% python3 -q
>>> import numpy as np
>>> np.set_printoptions(precision=2, suppress=True, linewidth=140)
>>> F = np.load("out16.npy")
>>> F
array([[  2,  -5,   3],
       [  6,  -2,  -2],
       [  4,   3,  -1],
       [  5,   5,   1],
       [  1,   0,  -2],
       [  4,   3,   0],
       [  1,   1,  -2],
       [ -1,   0,   0],
       [ -4,  -2,  -3],
       [ -1,  -1,   1],
       [ -4,  -5,   4],
       [  0,  -8,   8],
       [ -1,  -3,   6],
       [  2,   2,   3],
       [  3,   3,   6],
       [  2,   7,   2],
       [  6,   3,   5],
       [  1,   8,   4],
       [ -1,   7,   2],
       [  0,   8,   3],
       [  0,  11,   2],
       [ -3,  10,   6],
       [  0,  13,  10],
       [ -4,   9,   7],
       [ -4,  10,  11],
       [ -5,  10,  11],
       [-10,   8,   8]])
>>> M2 = np.c_[F[:, :2] @ np.array([[1, 0], [2, 0]]), np.array([0, 2, 1, 1, 1, 1, 0, 1, 2, 2, 2, 0, 2, 0, 2, 1, 0, 0, 1, 1, 0, 1, 1, 2, 1, 0, 1])]
>>> M2
array([[ -8,   0,   0],
       [  2,   0,   2],
       [ 10,   0,   1],
       [ 15,   0,   1],
       [  1,   0,   1],
       [ 10,   0,   1],
       [  3,   0,   0],
       [ -1,   0,   1],
       [ -8,   0,   2],
       [ -3,   0,   2],
       [-14,   0,   2],
       [-16,   0,   0],
       [ -7,   0,   2],
       [  6,   0,   0],
       [  9,   0,   2],
       [ 16,   0,   1],
       [ 12,   0,   0],
       [ 17,   0,   0],
       [ 13,   0,   1],
       [ 16,   0,   1],
       [ 22,   0,   0],
       [ 17,   0,   1],
       [ 26,   0,   1],
       [ 14,   0,   2],
       [ 16,   0,   1],
       [ 15,   0,   0],
       [  6,   0,   1]])
>>> np.round(np.linalg.norm(M2 - F @ np.linalg.lstsq(F, M2)[0], axis=0), 2) + 0
array([0.  , 0.  , 5.62])
>>> np.linalg.norm(np.linalg.qr(F)[0].T @ M2, axis=0) ** 2 / ((M2 ** 2).sum(axis=0) + 1e-12)
array([1.  , 0.  , 0.21])
>>> np.round(np.linalg.lstsq(F, M2[:, 0])[0], 2) + 0
array([1., 2., 0.])
